>>> import numpy as np
>>> np.set_printoptions(precision=2, suppress=True, linewidth=160)
>>> tidy = lambda a: np.round(a, 2) + 0
>>> arr = np.array([[1, 0, 0, 0, 1, 0, 1, 0],
...     [0, 0, 3, 0, 0, 3, 0, 0],
...     [0, 0, 0, 0, 0, 2, 0, 0],
...     [0, 0, 0, 3, 0, 0, 0, 3],
...     [2, 0, 0, 0, 0, 0, 1, 0],
...     [0, 0, 2, 0, 0, 1, 0, 0],
...     [1, 0, 0, 0, 0, 0, 2, 0],
...     [0, 0, 0, 0, 0, 0, 0, 2]])
>>> arr @ arr
array([[ 4,  0,  0,  0,  1,  0,  4,  0],
       [ 0,  0,  6,  0,  0,  9,  0,  0],
       [ 0,  0,  4,  0,  0,  2,  0,  0],
       [ 0,  0,  0,  9,  0,  0,  0, 15],
       [ 3,  0,  0,  0,  2,  0,  4,  0],
       [ 0,  0,  2,  0,  0,  5,  0,  0],
       [ 3,  0,  0,  0,  1,  0,  5,  0],
       [ 0,  0,  0,  0,  0,  0,  0,  4]])
>>> np.flatnonzero(np.linalg.matrix_power((arr != 0) + (arr.T != 0) + np.eye(8), 8)[1])
array([1, 2, 5])
>>> M = np.load("a.npy")
>>> M
array([[6., 1., 2., 0., 2., 1., 2., 2., 2., 2.],
       [1., 6., 2., 0., 2., 1., 2., 2., 2., 2.],
       [2., 2., 9., 0., 4., 2., 4., 4., 4., 4.],
       [0., 0., 0., 5., 0., 0., 0., 0., 0., 0.],
       [2., 2., 4., 0., 9., 2., 4., 4., 4., 4.],
       [1., 1., 2., 0., 2., 6., 2., 2., 2., 2.],
       [2., 2., 4., 0., 4., 2., 9., 4., 4., 4.],
       [2., 2., 4., 0., 4., 2., 4., 9., 4., 4.],
       [2., 2., 4., 0., 4., 2., 4., 4., 9., 4.],
       [2., 2., 4., 0., 4., 2., 4., 4., 4., 9.]])
>>> vals, evecs = np.linalg.eigvalsh(M)
Traceback (most recent call last):
  File "<python-input-8>", line 1, in <module>
    vals, evecs = np.linalg.eigvalsh(M)
    ^^^^^^^^^^^
ValueError: too many values to unpack (expected 2)
>>> vals, evecs = np.linalg.eigh(M)
>>> (vals > 1e-8).sum(), (vals < -1e-8).sum()
(np.int64(10), np.int64(0))
>>> tidy(np.linalg.eigvalsh(M + 5 * np.eye(10)))
array([10., 10., 10., 10., 10., 10., 10., 10., 10., 37.])
>>> tidy(np.linalg.svd(M, compute_uv=False))
array([32.,  5.,  5.,  5.,  5.,  5.,  5.,  5.,  5.,  5.])
>>> vals.sum(), np.trace(M)
(np.float64(77.0), np.float64(77.0))
>>> U, sig, Vt = np.linalg.svd(arr)
>>> tidy(sig)
array([4.95, 4.5 , 3.35, 1.58, 1.33, 1.  , 0.9 , 0.  ])
>>> np.argmax(sig[:-1] / (sig[1:] + 1e-6)) + 1
np.int64(7)
>>> A2 = U[:, :7] @ np.diag(sig[:7]) @ Vt[:7]
>>> tidy(A2)
array([[1., 0., 0., 0., 1., 0., 1., 0.],
       [0., 0., 3., 0., 0., 3., 0., 0.],
       [0., 0., 0., 0., 0., 2., 0., 0.],
       [0., 0., 0., 3., 0., 0., 0., 3.],
       [2., 0., 0., 0., 0., 0., 1., 0.],
       [0., 0., 2., 0., 0., 1., 0., 0.],
       [1., 0., 0., 0., 0., 0., 2., 0.],
       [0., 0., 0., 0., 0., 0., 0., 2.]])
>>> tidy(np.linalg.norm(arr - A2) / np.linalg.norm(arr))
np.float64(0.0)
>>> np.linalg.matrix_rank(A2)
np.int64(7)
>>> x0 = np.array([1, 1, 0, 2, 1, 1, 2, 1, 2, 3])
>>> y = M @ x0
>>> c, lr = np.zeros(10), 1 / np.linalg.norm(M, 2) ** 2
>>> for i in range(200):
...     c -= lr * M.T @ (M @ c - y)
...     if i % 50 == 0: print(i, round(np.linalg.norm(M @ c - y), 2))
... 
0 15.17
50 4.41
100 1.28
150 0.37
>>> tidy(c)
array([1.  , 1.  , 0.01, 1.99, 1.  , 1.  , 2.  , 1.  , 2.  , 2.99])
>>> tidy(np.linalg.cond(M))
np.float64(6.4)
>>> E = np.load("case6.npy")
>>> E
array([[ 1,  1,  1,  1, -1, -1, -1, -1],
       [ 1, -1,  1, -1, -1,  1, -1,  1],
       [ 1, -1,  1, -1,  1, -1,  1, -1],
       [ 1, -1, -1,  1,  1, -1, -1,  1]])
>>> r0 = np.array([2, 3, 2])
>>> np.cross(E[0, :3], E[1, :3])
array([ 2,  0, -2])
>>> np.array([np.convolve(row, r0, "same") for row in E])
array([[ 5,  7,  7,  3, -3, -7, -7, -5],
       [ 1,  1, -1, -3, -3, -1,  1,  1],
       [ 1,  1, -1,  1, -1,  1, -1, -1],
       [ 1, -3, -3,  3,  3, -3, -3,  1]])
>>> ang = np.radians(135)
>>> Rm = np.eye(8)
>>> Rm[2, 2] = Rm[7, 7] = np.cos(ang)
>>> Rm[2, 7], Rm[7, 2] = -np.sin(ang), np.sin(ang)
>>> tidy(Rm)
array([[ 1.  ,  0.  ,  0.  ,  0.  ,  0.  ,  0.  ,  0.  ,  0.  ],
       [ 0.  ,  1.  ,  0.  ,  0.  ,  0.  ,  0.  ,  0.  ,  0.  ],
       [ 0.  ,  0.  , -0.71,  0.  ,  0.  ,  0.  ,  0.  , -0.71],
       [ 0.  ,  0.  ,  0.  ,  1.  ,  0.  ,  0.  ,  0.  ,  0.  ],
       [ 0.  ,  0.  ,  0.  ,  0.  ,  1.  ,  0.  ,  0.  ,  0.  ],
       [ 0.  ,  0.  ,  0.  ,  0.  ,  0.  ,  1.  ,  0.  ,  0.  ],
       [ 0.  ,  0.  ,  0.  ,  0.  ,  0.  ,  0.  ,  1.  ,  0.  ],
       [ 0.  ,  0.  ,  0.71,  0.  ,  0.  ,  0.  ,  0.  , -0.71]])
>>> A2 = E @ Rm.T
>>> np.allclose(np.linalg.norm(E, axis=1), np.linalg.norm(A2, axis=1))
True
>>> np.allclose(E @ E.T, A2 @ A2.T)
True
>>> tidy(np.linalg.svd(E, compute_uv=False)), tidy(np.linalg.svd(A2, compute_uv=False))
(array([2.83, 2.83, 2.83, 2.83]), array([2.83, 2.83, 2.83, 2.83]))
>>> tidy(A2)
array([[ 1.  ,  1.  ,  0.  ,  1.  , -1.  , -1.  , -1.  ,  1.41],
       [ 1.  , -1.  , -1.41, -1.  , -1.  ,  1.  , -1.  ,  0.  ],
       [ 1.  , -1.  ,  0.  , -1.  ,  1.  , -1.  ,  1.  ,  1.41],
       [ 1.  , -1.  ,  0.  ,  1.  ,  1.  , -1.  , -1.  , -1.41]])
>>> x0 = np.array([1, 0, 1, 3, 2, 3, 3, 2])
>>> y = Rm @ x0
>>> c, lr = np.zeros(8), 1 / np.linalg.norm(Rm, 2) ** 2
>>> for i in range(250):
...     c -= lr * Rm.T @ (Rm @ c - y)
...     if i % 50 == 0: print(i, round(np.linalg.norm(Rm @ c - y), 2))
... 
0 0.0
50 0.0
100 0.0
150 0.0
200 0.0
>>> tidy(np.linalg.cond(Rm))
np.float64(1.0)
>>> E[3] @ E[0]
np.int64(0)
>>> tidy(np.linalg.norm(E, axis=1))
array([2.83, 2.83, 2.83, 2.83])
>>> np.linalg.norm(E, axis=1).argmax()
np.int64(0)
>>> tidy(np.linalg.norm(E, 1)), tidy(np.linalg.norm(E, np.inf))
(np.float64(4.0), np.float64(8.0))
>>> tidy(np.linalg.norm(E, 2))
np.float64(2.83)
>>> tidy(np.linalg.norm(E, "nuc"))
np.float64(11.31)
>>> x0 = np.array([-3, 2, 2, -3, -1, 3, -2, -2])
>>> a = np.maximum(E @ x0, 0)
>>> np.maximum(E @ x0, 0) - np.maximum(-E @ x0, 0)
array([  0,   4,  -4, -14])
>>> tidy(np.tanh(E @ x0))
array([ 0.,  1., -1., -1.])
>>> mat = np.load("run0.npy")
>>> mat
array([[-1.71, -2.  , -4.59, -3.8 ],
       [ 2.06,  2.63,  4.03,  4.43],
       [-1.73, -2.19, -0.13, -1.85],
       [ 2.14,  2.16,  8.25,  5.71],
       [ 1.59,  2.14,  4.  ,  4.25],
       [ 2.35,  1.55,  4.65,  4.09],
       [ 2.33,  1.65,  6.17,  5.2 ],
       [ 0.99,  0.95,  3.57,  3.1 ],
       [-1.12, -1.02, -2.03, -1.56],
       [-0.24,  0.06, -2.2 , -0.8 ],
       [-0.12, -0.3 , -4.56, -1.96]])
>>> z = mat[:, 0] > np.median(mat[:, 0])
>>> r0 = mat[z].mean(axis=0) - mat[~z].mean(axis=0)
>>> tidy((((mat - mat.mean(axis=0)) @ r0 > 0) == z).mean())
np.float64(0.91)
>>> d = np.linalg.norm(mat[:, None] - mat[None], axis=-1)
>>> d.shape
(11, 11)
>>> np.flatnonzero(d[7] < d.mean() / 2)
array([1, 4, 5, 7])
>>> (d + 1e9 * np.eye(11)).round(6).argmin(axis=1)
array([10,  4,  8,  6,  1,  4,  5,  4,  9,  8,  9])
>>> tidy(np.linalg.norm(mat, axis=1))
array([ 6.51,  6.86,  3.35, 10.48,  6.42,  6.8 ,  8.56,  4.92,  2.97,  2.35,  4.97])
>>> tidy(d[:5, :5])
array([[ 0.  , 13.33,  4.87, 16.95, 12.91],
       [13.33,  0.  ,  9.71,  4.44,  0.7 ],
       [ 4.87,  9.71,  0.  , 12.7 ,  9.17],
       [16.95,  4.44, 12.7 ,  0.  ,  4.53],
       [12.91,  0.7 ,  9.17,  4.53,  0.  ]])
>>> tidy(np.linalg.norm(mat - mat.mean(axis=0), axis=1))
array([8.82, 4.6 , 5.19, 8.21, 4.12, 4.5 , 6.25, 2.62, 5.26, 4.52, 7.13])
>>> x0 = np.ones(10)
>>> for _ in range(3):
...     x0 = M @ x0
...     x0 /= np.linalg.norm(x0)
...     print(round(x0 @ M @ x0, 2))
... 
31.87
32.0
32.0
>>> tidy(x0)
array([0.19, 0.19, 0.38, 0.  , 0.38, 0.19, 0.38, 0.38, 0.38, 0.38])
>>> Xc = mat - mat.mean(axis=0)
>>> evecs = np.linalg.svd(Xc)[2][:1]
>>> A2 = Xc - Xc @ evecs.T @ evecs
>>> tidy(np.cov(Xc @ evecs.T, rowvar=False))
np.float64(35.91)
>>> tidy(A2.std(axis=0))
array([0.57, 0.72, 0.71, 0.37])
>>> rng = np.random.default_rng(721)
>>> A = np.eye(5, dtype=int)[rng.permutation(5)] * np.array([1, 2, -5, -9, -2])
>>> A
array([[ 0,  2,  0,  0,  0],
       [ 0,  0,  0,  0, -2],
       [ 0,  0,  0, -9,  0],
       [ 1,  0,  0,  0,  0],
       [ 0,  0, -5,  0,  0]])
>>> proj = np.triu(np.array([[8, 1, 3, 8, 1],
...     [2, 1, 5, 7, 9],
...     [2, 7, 2, 5, 9],
...     [2, 6, 6, 3, 1],
...     [1, 3, 3, 3, 1]]), 1) + np.eye(5)
>>> A2 = proj @ A @ np.linalg.inv(proj)
>>> tidy(np.poly(A2))
array([  1.,   0.,   0.,   0.,   0., 180.])
>>> tidy(np.linalg.det(A2))
np.float64(-180.0)
